% python3 -q
>>> import numpy as np
>>> from numpy import linalg as LA
>>> np.set_printoptions(precision=2, suppress=True, linewidth=100)
>>> mat = np.loadtxt("dump.csv", delimiter=",")
>>> mat
array([[3., 6., 1.],
       [4., 9., 1.],
       [5., 8., 8.],
       [9., 3., 3.],
       [3., 3., 5.],
       [7., 9., 7.]])
>>> B = np.c_[mat[:, :2] @ np.array([[2, 2], [2, 0]]), np.array([-1, 1, -2, -1, 1, -2])]
>>> B
array([[18.,  6., -1.],
       [26.,  8.,  1.],
       [26., 10., -2.],
       [24., 18., -1.],
       [12.,  6.,  1.],
       [32., 14., -2.]])
>>> np.round(LA.lstsq(mat, B[:, 0])[0], 2) + 0
array([2., 2., 0.])
>>> LA.norm(LA.qr(mat)[0].T @ B, axis=0) ** 2 / ((B ** 2).sum(axis=0) + 1e-12)
array([1.  , 1.  , 0.46])
>>> np.round(LA.norm(B - mat @ LA.lstsq(mat, B)[0], axis=0), 2) + 0
array([0.  , 0.  , 2.55])
>>> LA.matrix_rank(B)
np.int64(3)
>>> proj = B @ LA.solve(B.T @ B, B.T)
>>> LA.matrix_rank(np.eye(6) - proj)
np.int64(3)
>>> np.round((np.eye(6) - proj) @ B, 2) + 0
array([[0., 0., 0.],
       [0., 0., 0.],
       [0., 0., 0.],
       [0., 0., 0.],
       [0., 0., 0.],
       [0., 0., 0.]])
>>> np.round(LA.eigvalsh(proj), 2) + 0
array([0., 0., 0., 1., 1., 1.])
>>> proj @ B[:, 1]
array([ 6.,  8., 10., 18.,  6., 14.])
>>> rng = np.random.default_rng(5189)
>>> z = rng.permutation(3)
>>> B = mat[:, z] * rng.choice([-1, 1], 3)
>>> B
array([[ 3.,  6., -1.],
       [ 4.,  9., -1.],
       [ 5.,  8., -8.],
       [ 9.,  3., -3.],
       [ 3.,  3., -5.],
       [ 7.,  9., -7.]])
>>> left, _, vt = LA.svd(mat.T @ B)
>>> np.round(left @ vt, 2) + 0
array([[ 1.,  0.,  0.],
       [ 0.,  1.,  0.],
       [ 0.,  0., -1.]])
>>> np.round(LA.lstsq(mat, B)[0], 2) + 0
array([[ 1.,  0.,  0.],
       [ 0.,  1.,  0.],
       [ 0.,  0., -1.]])
>>> z
array([0, 1, 2])
>>> x0 = np.array([-8, 6, 1])
>>> h = np.maximum(mat @ x0, 0)
>>> mat.T @ h
array([246., 458., 199.])
>>> np.maximum(mat @ x0, 0) - np.maximum(-mat @ x0, 0)
array([ 13.,  23.,  16., -51.,  -1.,   5.])
>>> np.tanh(mat @ x0)
array([ 1.  ,  1.  ,  1.  , -1.  , -0.76,  1.  ])
>>> mat * (h > 1e-9)[:, None]
array([[3., 6., 1.],
       [4., 9., 1.],
       [5., 8., 8.],
       [0., 0., 0.],
       [0., 0., 0.],
       [7., 9., 7.]])
>>> np.round(LA.norm(mat), 2)
np.float64(24.86)
>>> LA.svd(mat, compute_uv=False)
array([23.43,  6.27,  5.43])
>>> LA.matrix_rank(mat)
np.int64(3)
>>> mat.sum(axis=1)
array([10., 14., 21., 15., 11., 23.])
>>> np.abs(mat).max()
np.float64(9.0)
>>> np.count_nonzero(mat)
np.int64(18)
>>> np.unravel_index(np.abs(mat).argmax(), mat.shape)
(np.int64(1), np.int64(1))
>>> mat - mat[0]
array([[ 0.,  0.,  0.],
       [ 1.,  3.,  0.],
       [ 2.,  2.,  7.],
       [ 6., -3.,  2.],
       [ 0., -3.,  4.],
       [ 4.,  3.,  6.]])
>>> mat.mean(axis=0)
array([5.17, 6.33, 4.17])
>>> F = np.load("a.npy")
>>> F
array([[-0.8, -1.3,  1.5],
       [-0.2,  0.5, -0.2],
       [ 0.2, -0.5,  0.6],
       [-0.1, -0.5,  0.9],
       [-1.3,  0.7,  0.7],
       [-0.1, -1.7,  0.1],
       [ 1.4,  1.4, -0.7],
       [-0.1, -0.9, -0.2],
       [-0.9, -0.9, -0.9],
       [ 1. , -1. ,  0.2],
       [-0.1, -1.4,  1.8],
       [ 0. ,  2. , -2. ],
       [ 0.8, -0.2, -1.4],
       [ 1.2, -0.8,  0.4],
       [-1.2, -0.9, -0.7],
       [ 0.5,  0.9,  0.2],
       [-1.3, -0.2, -0.5],
       [ 0. ,  0.5, -0.3]])
>>> x0 = np.array([2, 2, 1])
>>> rhs = mat @ x0
>>> LA.solve(mat.T @ mat, mat.T @ rhs)
array([2., 2., 1.])
>>> rhs
array([19., 27., 34., 27., 17., 39.])
>>> rhs = rhs + 0.02 * rng.normal(size=6)
>>> rhs
array([18.97, 27.01, 33.99, 27.01, 17.04, 39.  ])
>>> beta, *_ = LA.lstsq(mat, rhs)
>>> round(LA.norm(rhs - mat @ beta), 2)
np.float64(0.05)
>>> np.round(mat.T @ (rhs - mat @ beta), 2) + 0
array([0., 0., 0.])
>>> beta
array([2., 2., 1.])
>>> d = LA.norm(F[:, None] - F[None], axis=-1)
>>> np.flatnonzero(d[17] < d.mean() / 2)
array([ 1, 15, 17])
>>> d[:5, :5]
array([[0.  , 2.55, 1.57, 1.22, 2.21],
       [2.55, 0.  , 1.34, 1.49, 1.44],
       [1.57, 1.34, 0.  , 0.42, 1.92],
       [1.22, 1.49, 0.42, 0.  , 1.71],
       [2.21, 1.44, 1.92, 1.71, 0.  ]])
>>> np.unravel_index(d.round(6).argmax(), d.shape)
(np.int64(10), np.int64(11))
>>> B = F + rng.integers(-2, 3, (18, 1)) @ rng.integers(-2, 3, (1, 3))
>>> B
array([[-0.8, -5.3,  1.5],
       [-0.2, -1.5, -0.2],
       [ 0.2, -4.5,  0.6],
       [-0.1, -0.5,  0.9],
       [-1.3,  2.7,  0.7],
       [-0.1, -3.7,  0.1],
       [ 1.4, -2.6, -0.7],
       [-0.1,  1.1, -0.2],
       [-0.9,  3.1, -0.9],
       [ 1. , -1. ,  0.2],
       [-0.1,  0.6,  1.8],
       [ 0. ,  4. , -2. ],
       [ 0.8,  1.8, -1.4],
       [ 1.2, -0.8,  0.4],
       [-1.2,  3.1, -0.7],
       [ 0.5,  2.9,  0.2],
       [-1.3,  3.8, -0.5],
       [ 0. , -3.5, -0.3]])
>>> LA.matrix_rank(B - F, tol=1e-8)
np.int64(1)
>>> z = F[:, 1] > np.median(F[:, 1])
>>> u = F[z].mean(axis=0) - F[~z].mean(axis=0)
>>> z.astype(int)
array([0, 1, 0, 0, 1, 0, 1, 0, 0, 0, 0, 1, 1, 0, 0, 1, 1, 1])
>>> ((F - F.mean(axis=0)) @ u > 0).astype(int)
array([0, 1, 0, 0, 1, 0, 1, 0, 0, 0, 0, 1, 1, 0, 0, 1, 1, 1])
>>> np.argsort(-np.abs(u).round(6), kind="stable")
array([1, 2, 0])
>>> u
array([ 0.08,  1.69, -0.9 ])
>>> A = np.load("m.npy")
>>> A
array([[-1.9 ,  2.31, -6.58, -1.31, -1.91],
       [ 1.14,  3.16, -3.13,  0.87, -1.35],
       [-3.82,  4.62, -5.19,  2.03, -7.54],
       [-3.43,  1.21, -3.2 ,  0.39, -0.86],
       [-7.05, -3.34,  2.85, -1.82,  0.67],
       [-6.3 , -3.51,  2.94, -4.06, -1.19],
       [-1.33,  4.8 , -5.89,  2.49, -4.22],
       [-0.15,  7.13, -6.47,  7.28, -2.94],
       [-6.71, -2.83, -0.62, -3.26,  0.58],
       [-3.27,  0.73, -0.05,  3.96,  2.84],
       [-4.08, -3.31, -0.5 , -4.65,  2.78],
       [-3.5 , -1.91,  2.96,  0.83,  3.61],
       [-5.05, -2.76, -0.59, -1.39,  4.67],
       [-3.18, -2.32, -2.52, -4.9 ,  2.2 ],
       [-8.86, -2.28, -2.01, -5.55, -5.22],
       [-0.83, -1.53,  0.74, -1.05,  4.66],
       [-3.63,  4.85, -2.93, 11.67,  3.18]])
>>> proj = A @ LA.solve(A.T @ A, A.T)
>>> np.round(LA.eigvalsh(proj), 2) + 0
array([0., 0., 0., 0., 0., 0., 0., 0., 0., 0., 0., 0., 1., 1., 1., 1., 1.])
>>> np.diag(proj)
array([0.3 , 0.39, 0.36, 0.07, 0.26, 0.35, 0.2 , 0.29, 0.17, 0.16, 0.19, 0.28, 0.27, 0.28, 0.45,
       0.31, 0.67])
>>> round(np.trace(proj), 2)
np.float64(5.0)
>>> np.allclose(proj @ proj, proj)
True
>>> X = np.load("run13.npy")
>>> X
array([[0, 0, 0, 0, 1, 0],
       [0, 0, 1, 0, 0, 0],
       [1, 0, 0, 0, 0, 0],
       [0, 0, 0, 1, 0, 0],
       [0, 0, 0, 0, 0, 1],
       [0, 1, 0, 0, 0, 0]])
>>> # row-stochastic, so 1 is an eigenvalue
>>> z = rng.permutation(6)
>>> z
array([2, 0, 3, 4, 1, 5])
>>> B = X[z][:, z]
>>> np.trace(B)
np.int64(1)
>>> np.allclose(B, X)
False
>>> round(float(LA.det(B)), 2), round(LA.det(X[z]), 2)
(1.0, np.float64(1.0))
>>> np.sort(np.abs(LA.eigvals(B)))
array([1., 1., 1., 1., 1., 1.])
>>> round(float(LA.det(X)), 2)
1.0
>>> X @ X
array([[0, 0, 0, 0, 0, 1],
       [1, 0, 0, 0, 0, 0],
       [0, 0, 0, 0, 1, 0],
       [0, 0, 0, 1, 0, 0],
       [0, 1, 0, 0, 0, 0],
       [0, 0, 1, 0, 0, 0]])
>>> J = np.loadtxt("w.csv", delimiter=",")
>>> J
array([[1.  , 0.9 , 0.81],
       [0.9 , 1.  , 0.9 ],
       [0.81, 0.9 , 1.  ]])
>>> vals, vecs = LA.eigh(J)
>>> x0 = np.array([-2, 3, -2])
>>> np.round(x0 @ J @ x0 / (x0 @ x0), 2), round(vals[0], 2), round(float(vals[-1]), 2)
(np.float64(0.11), np.float64(0.07), 2.74)
>>> vecs * np.maximum(vals, 0) @ vecs.T
array([[1.  , 0.9 , 0.81],
       [0.9 , 1.  , 0.9 ],
       [0.81, 0.9 , 1.  ]])
>>> vecs * np.sqrt(vals) @ vecs.T
array([[0.8 , 0.47, 0.37],
       [0.47, 0.75, 0.47],
       [0.37, 0.47, 0.8 ]])
>>> (np.sign(vecs[:, -1].round(6)) == np.sign(vecs[0, -1].round(6))).astype(int)
array([1, 1, 1])
>>> LA.norm(J, axis=0)
array([1.57, 1.62, 1.57])
>>> np.round(LA.norm(J[2], 1), 2), round(float(LA.norm(J[2], np.inf)), 2)
(np.float64(2.71), 1.0)
>>> round(LA.norm(J, 2), 2)
np.float64(2.74)
>>> round(float(LA.norm(J, 1)), 2), np.round(LA.norm(J, np.inf), 2)
(2.8, np.float64(2.8))
>>> np.round(LA.norm(J[2] - J[1]), 2)
np.float64(0.17)
>>> LA.norm(J, axis=1)
array([1.57, 1.62, 1.57])
>>> left, sigma, vt = LA.svd(J)
>>> sigma
array([2.74, 0.19, 0.07])
>>> B = left[:, :1] @ np.diag(sigma[:1]) @ vt[:1]
>>> LA.matrix_rank(J, rtol=0.05)
np.int64(2)
>>> feats = np.array([[0, 1, 0, 0], [1, 0, 0, 0], [0, 0, 1, 0], [0, 0, 0, 1]])
>>> feats
array([[0, 1, 0, 0],
       [1, 0, 0, 0],
       [0, 0, 1, 0],
       [0, 0, 0, 1]])
>>> # columns are unit length and at right angles
>>> u = np.array([-5, 7, 7, 4])
>>> B = feats + np.outer(u, np.eye(4)[0])
>>> np.round(LA.det(B) / LA.det(feats), 2), round(1 + LA.solve(feats, u)[0], 2)
(np.float64(8.0), np.float64(8.0))
>>> LA.matrix_rank(B - feats)
np.int64(1)
